>>> import numpy as np
>>> np.set_printoptions(precision=3, suppress=True, linewidth=100, floatmode="fixed")
>>> mat = np.array([[0, 1, 0], [2, 2, 6], [-1, 1, -3], [2, -2, 6]])
>>> print(mat)
[[ 0  1  0]
 [ 2  2  6]
 [-1  1 -3]
 [ 2 -2  6]]
>>> print(round(np.linalg.norm(mat, 2) / np.linalg.norm(mat), 3))
0.949
>>> print(np.argsort(-np.linalg.norm(mat, axis=0).round(6), kind="stable")[:3])
[2 1 0]
>>> print(np.linalg.cond(mat) > 100)
True
>>> print(np.linalg.matrix_rank(mat, rtol=0.1))
2
>>> rank = np.linalg.matrix_rank(mat)
>>> print(rank)
2
>>> ns = np.linalg.svd(mat)[2][rank:].T
>>> print([int(np.linalg.matrix_rank(np.delete(mat, i, axis=0))) for i in range(4)])
[2, 2, 2, 2]
>>> print([int(np.linalg.matrix_rank(mat[:, :j + 1])) for j in range(3)])
[1, 2, 2]
>>> print(ns.shape)
(3, 1)
>>> Uu, sv, Vt = np.linalg.svd(mat)
>>> print(sv.round(3) + 0)
[9.493 3.142 0.000]
>>> other = Uu[:, :2] @ np.diag(sv[:2]) @ Vt[:2]
>>> print(np.linalg.matrix_rank(other))
2
>>> print(other.round(3) + 0)
[[ 0.000  1.000  0.000]
 [ 2.000  2.000  6.000]
 [-1.000  1.000 -3.000]
 [ 2.000 -2.000  6.000]]
>>> print(np.round(np.linalg.norm(mat - other, 2), 3), round(float(sv[2]), 3))
0.0 0.0
>>> print(np.linalg.matrix_rank(mat, rtol=0.05))
2
>>> W0 = np.load("case18.npy")
>>> print(W0)
[[-25  -5  24  22]
 [ -6  -6   8   8]
 [  0   0   0   0]]
>>> W = np.array([[1, 2], [-2, -1], [0, -4], [5, 2]])
>>> coef = np.array([0, 2])
>>> H = np.maximum(W0 @ W + coef, 0)
>>> print((H > 0).mean(axis=0))
[0.667 0.333]
>>> print(H)
[[95  0]
 [46  0]
 [ 0  2]]
>>> print(np.linalg.matrix_rank(H))
2
>>> W2 = np.array([[-3, 8, 3], [-2, 6, 5]])
>>> print((H @ W2).round(6).argmax(axis=1))
[1 1 1]
>>> print(W @ W2)
[[ -7  20  13]
 [  8 -22 -11]
 [  8 -24 -20]
 [-19  52  25]]
>>> vec = np.array([1, -9])
>>> target = H @ vec
>>> print(target)
[ 95  46 -18]
>>> rng = np.random.default_rng(98776)
>>> target = target + 0.05 * rng.normal(size=3)
>>> print(target)
[ 94.859  45.970 -18.012]
>>> coef, *_ = np.linalg.lstsq(H, target)
>>> print(np.round(H.T @ (target - H @ coef), 3) + 0)
[0.000 0.000]
>>> print(np.linalg.cond(W0) > 100)
True
>>> print(np.linalg.matrix_rank(W0, rtol=0.1))
2
>>> print([round(float(x), 3) for x in np.linalg.svd(W0, compute_uv=False)[:3]])
[43.45, 4.7, 0.0]
>>> m1 = np.load("out10.npy")
>>> print(m1)
[[ 3  3 -2]
 [ 5  5  0]
 [ 3  3 -2]]
>>> vec = np.array([2, 1, -2])
>>> h1 = np.maximum(m1 @ vec, 0)
>>> print(np.tanh(m1 @ vec))
[1.000 1.000 1.000]
>>> print(m1 * (h1 > 1e-9)[:, None])
[[ 3  3 -2]
 [ 5  5  0]
 [ 3  3 -2]]
>>> other = np.array([[5, 8], [9, 7]])
>>> W2 = np.kron(other, m1)
>>> print(round(float(np.linalg.norm(W2, 2)), 3), np.round(np.linalg.norm(other, 2) * np.linalg.norm(m1, 2), 3))
137.953 137.953
>>> print(W2.shape)
(6, 6)
>>> Uu, sv, Vt = np.linalg.svd(m1)
>>> evecs = Vt[:(sv > 1e-8).sum()]
>>> vec = m1[1] + 2 * m1[0] + rng.integers(2) * np.eye(3)[0]
>>> print(vec)
[12.000 11.000 -4.000]
>>> print(np.allclose(evecs.T @ evecs @ vec, vec))
False
>>> print(np.round(np.linalg.norm(vec - evecs.T @ evecs @ vec), 3))
0.707
>>> print(np.linalg.matrix_rank(np.vstack([m1, vec])))
3
>>> print(np.round(evecs.T @ evecs, 3) + 0)
[[0.500 0.500 0.000]
 [0.500 0.500 0.000]
 [0.000 0.000 1.000]]
>>> W0 @ W0
Traceback (most recent call last):
  File "<python-input-61>", line 1, in <module>
    W0 @ W0
    ~~~^~~~
ValueError: matmul: Input operand 1 has a mismatch in its core dimension 0, with gufunc signature (n?,k),(k,m?)->(n?,m?) (size 3 is different from 4)
>>> G = W0.T @ W0
>>> print(np.allclose(G, G.T))
True
>>> print(np.linalg.matrix_rank(G))
2
>>> print((W0 @ W0.T).shape)
(3, 3)
>>> print(G)
[[ 661  161 -648 -598]
 [ 161   61 -168 -158]
 [-648 -168  640  592]
 [-598 -158  592  548]]
>>> print(np.linalg.svd(W0, compute_uv=False) ** 2)
[1887.914   22.086    0.000]
>>> print(round(np.linalg.det(m1[::-1]), 3))
0.0
>>> print(np.round(np.poly(m1), 3) + 0)
[  1.000  -6.000 -10.000   0.000]
>>> print(np.einsum("ii->", m1))
6
>>> arr = np.load("layer0.npy")
>>> print(arr)
[[ 8 -2 10  4]
 [16 -4 20  8]
 [ 4 -1  5  2]]
>>> print(np.argsort(-np.linalg.norm(arr, axis=0).round(6), kind="stable")[:3])
[2 0 3]
>>> print(np.round(np.linalg.norm(arr, 2) / np.linalg.norm(arr), 3))
1.0
>>> Uu, sv, Vt = np.linalg.svd(arr)
>>> print(sv.round(3) + 0)
[31.081  0.000  0.000]
>>> other = Uu[:, :1] @ np.diag(sv[:1]) @ Vt[:1]
>>> print(round(np.linalg.norm(arr - other, 2), 3), round(float(sv[1]), 3))
0.0 0.0
>>> print(round(np.abs(arr - other).max(), 3))
0.0
>>> t = np.radians(15)
>>> R = np.eye(4)
>>> R[0, 0] = R[3, 3] = np.cos(t)
>>> R[0, 3], R[3, 0] = -np.sin(t), np.sin(t)
>>> print(R)
[[ 0.966  0.000  0.000 -0.259]
 [ 0.000  1.000  0.000  0.000]
 [ 0.000  0.000  1.000  0.000]
 [ 0.259  0.000  0.000  0.966]]
>>> other = arr @ R.T
>>> print(np.round(np.linalg.det(R), 3), np.round(np.trace(R), 3))
1.0 3.932
>>> print(np.allclose(arr @ arr.T, other @ other.T))
True
>>> print(np.allclose(np.linalg.norm(arr, axis=1), np.linalg.norm(other, axis=1)))
True
>>> print(np.abs(other - arr).max(axis=0))
[2.616 0.000 0.000 3.869]
>>> rank = np.linalg.matrix_rank(arr)
>>> print(rank)
1
>>> ns = np.linalg.svd(arr)[2][rank:].T
>>> print([int(np.linalg.matrix_rank(np.delete(arr, i, axis=0))) for i in range(3)])
[1, 1, 1]
>>> print([int(np.linalg.matrix_rank(arr[:i])) for i in range(1, len(arr) + 1)])
[1, 1, 1]
>>> print([int(np.linalg.matrix_rank(arr[:, :j + 1])) for j in range(4)])
[1, 1, 1, 1]
>>> print(np.round(arr @ ns, 3) + 0)
[[0.000 0.000 0.000]
 [0.000 0.000 0.000]
 [0.000 0.000 0.000]]
>>> print(np.linalg.matrix_rank(arr.T @ arr), np.linalg.matrix_rank(arr @ arr.T))
1 1
>>> X = np.loadtxt("mat.csv", delimiter=",")
>>> print(X)
[[2.000 1.000 0.000]
 [0.000 2.000 1.000]
 [0.000 0.000 2.000]]
>>> vec = np.array([-1, 1, -1])
>>> h1 = np.maximum(X @ vec, 0)
>>> print(np.maximum(X @ (3 * vec), 0))
[0.000 3.000 0.000]
>>> vec = np.array([-1, 3, 0])
>>> target = X @ vec
>>> print(target)
[1.000 6.000 0.000]
>>> print(np.linalg.solve(X, target + X[:, 1]))
[-1.000  4.000  0.000]
>>> print(np.linalg.solve(X, X[:, 0]))
[1.000 0.000 0.000]
>>> print(np.linalg.solve(X, target))
[-1.000  3.000  0.000]
>>> print(np.linalg.matrix_power(X - np.diag(np.diag(X)), 3))
[[0.000 0.000 0.000]
 [0.000 0.000 0.000]
 [0.000 0.000 0.000]]
>>> print(X @ X)
[[4.000 4.000 1.000]
 [0.000 4.000 4.000]
 [0.000 0.000 4.000]]
>>> print([int(np.linalg.matrix_rank(np.linalg.matrix_power(X, p))) for p in range(1, 4)])
[3, 3, 3]
>>> idx = rng.permutation(3)
>>> print(idx)
[2 0 1]
>>> other = X[idx][:, idx]
>>> print(np.diag(other))
[2.000 2.000 2.000]
>>> print(other)
[[2.000 0.000 0.000]
 [0.000 2.000 1.000]
 [1.000 0.000 2.000]]
>>> print(np.allclose(other, X))
False
>>> Q = X.astype(float).copy()
>>> for j in range(3):
...     Q[:, j] -= Q[:, :j] @ (Q[:, :j].T @ Q[:, j])
...     Q[:, j] /= np.linalg.norm(Q[:, j])
... 
>>> print(Q.T @ X)
[[2.000 1.000 0.000]
 [0.000 2.000 1.000]
 [0.000 0.000 2.000]]
>>> print(Q)
[[1.000 0.000 0.000]
 [0.000 1.000 0.000]
 [0.000 0.000 1.000]]
>>> u = np.array([0, 1, 3])
>>> r1 = np.array([3, 3, 1, 0])
>>> F = u[:, None] + r1[None, :]
>>> print(F)
[[3 3 1 0]
 [4 4 2 1]
 [6 6 4 3]]
>>> blk = np.stack([F, 2 * F, F[::-1]])
>>> print(blk.sum(axis=0))
[[15 15  7  3]
 [16 16  8  4]
 [21 21 13  9]]
>>> print(np.linalg.matrix_rank(blk.reshape(3, -1)))
2
>>> print(np.einsum("bij,cij->bc", blk, blk))
[[153 306 117]
 [306 612 234]
 [117 234 153]]
>>> print((blk @ F.T).shape)
(3, 3, 3)
>>> Uu, sv, Vt = np.linalg.svd(F)
>>> print(sv.round(3) + 0)
[12.267  1.585  0.000]
>>> other = Uu[:, :2] @ np.diag(sv[:2]) @ Vt[:2]
>>> print(round(np.linalg.norm(F - other) / np.linalg.norm(F), 3))
0.0
>>> print(np.linalg.matrix_rank(other))
2
>>> print(round(float(np.abs(F - other).max()), 3))
0.0
>>> print(np.linalg.matrix_rank(F, rtol=0.05))
2
>>> print(np.round(np.linalg.norm(F - other, 2), 3), np.round(sv[2], 3))
0.0 0.0
>>> G = F.T @ F
>>> print(np.linalg.matrix_rank(G))
2
>>> print(np.diag(G))
[61 61 21 10]
>>> print((F @ F.T).shape)
(3, 3)
>>> print(np.round(np.linalg.svd(F, compute_uv=False) ** 2, 3) + 0)
[150.488   2.512   0.000]
>>> print(G)
[[61 61 35 22]
 [61 61 35 22]
 [35 35 21 14]
 [22 22 14 10]]
>>> print(np.linalg.matrix_rank(F, rtol=0.1))
2
>>> print(np.linalg.cond(F) > 100)
True
>>> print(np.argsort(-np.linalg.norm(F, axis=0).round(6), kind="stable")[:3])
[0 1 2]
>>> rank = np.linalg.matrix_rank(F)
>>> print(rank)
2
>>> ns = np.linalg.svd(F)[2][rank:].T
>>> print(np.linalg.matrix_rank(F.T @ F), np.linalg.matrix_rank(F @ F.T))
2 2
>>> print([int(np.linalg.matrix_rank(F[:, :j + 1])) for j in range(4)])
[1, 1, 2, 2]
>>> print([int(np.linalg.matrix_rank(np.delete(F, i, axis=0))) for i in range(3)])
[2, 2, 2]
>>> print(np.allclose(F @ ns, 0))
True
>>> print(np.round(F @ ns, 3) + 0)
[[0.000 0.000]
 [0.000 0.000]
 [0.000 0.000]]
>>> print([int(np.linalg.matrix_rank(F[:i])) for i in range(1, len(F) + 1)])
[1, 2, 2]
>>> data = np.load("block11.npy")
>>> print(data)
[[-1.121  2.399 -0.133 -0.460]
 [ 0.745  1.841  0.053 -2.180]
 [ 1.432  2.559 -1.993  0.708]
 [-0.129  0.078  3.929  1.313]]
>>> print(np.allclose(data @ data.T, data.T @ data))
False
>>> print(np.allclose(data, data.T))
False
>>> data.inv()
Traceback (most recent call last):
  File "<python-input-161>", line 1, in <module>
    data.inv()
    ^^^^^^^^
AttributeError: 'numpy.ndarray' object has no attribute 'inv'
>>> print(np.round(np.linalg.det(data), 3))
73.513
>>> feats = np.load("x.npy")
>>> print(feats)
[[0.538 0.308 0.154 0.000]
 [0.182 0.364 0.182 0.273]
 [0.148 0.148 0.370 0.333]
 [0.000 0.125 0.500 0.375]]
>>> feats[:, 4]
Traceback (most recent call last):
  File "<python-input-165>", line 1, in <module>
    feats[:, 4]
    ~~~~~^^^^^^
IndexError: index 4 is out of bounds for axis 1 with size 4
>>> np.zeros(4, 4)
Traceback (most recent call last):
  File "<python-input-166>", line 1, in <module>
    np.zeros(4, 4)
    ~~~~~~~~^^^^^^
TypeError: Cannot interpret '4' as a data type
>>> print(feats.sum(axis=1))
[1.000 1.000 1.000 1.000]
>>> print(np.linalg.svd(feats, compute_uv=False))
[1.010 0.562 0.201 0.054]
>>> print(feats - feats[0])
[[ 0.000  0.000  0.000  0.000]
 [-0.357  0.056  0.028  0.273]
 [-0.390 -0.160  0.217  0.333]
 [-0.538 -0.183  0.346  0.375]]
>>> print(feats.mean(axis=0))
[0.217 0.236 0.302 0.245]
>>> print(np.linalg.matrix_rank(feats))
4
>>> print(np.count_nonzero(feats))
14
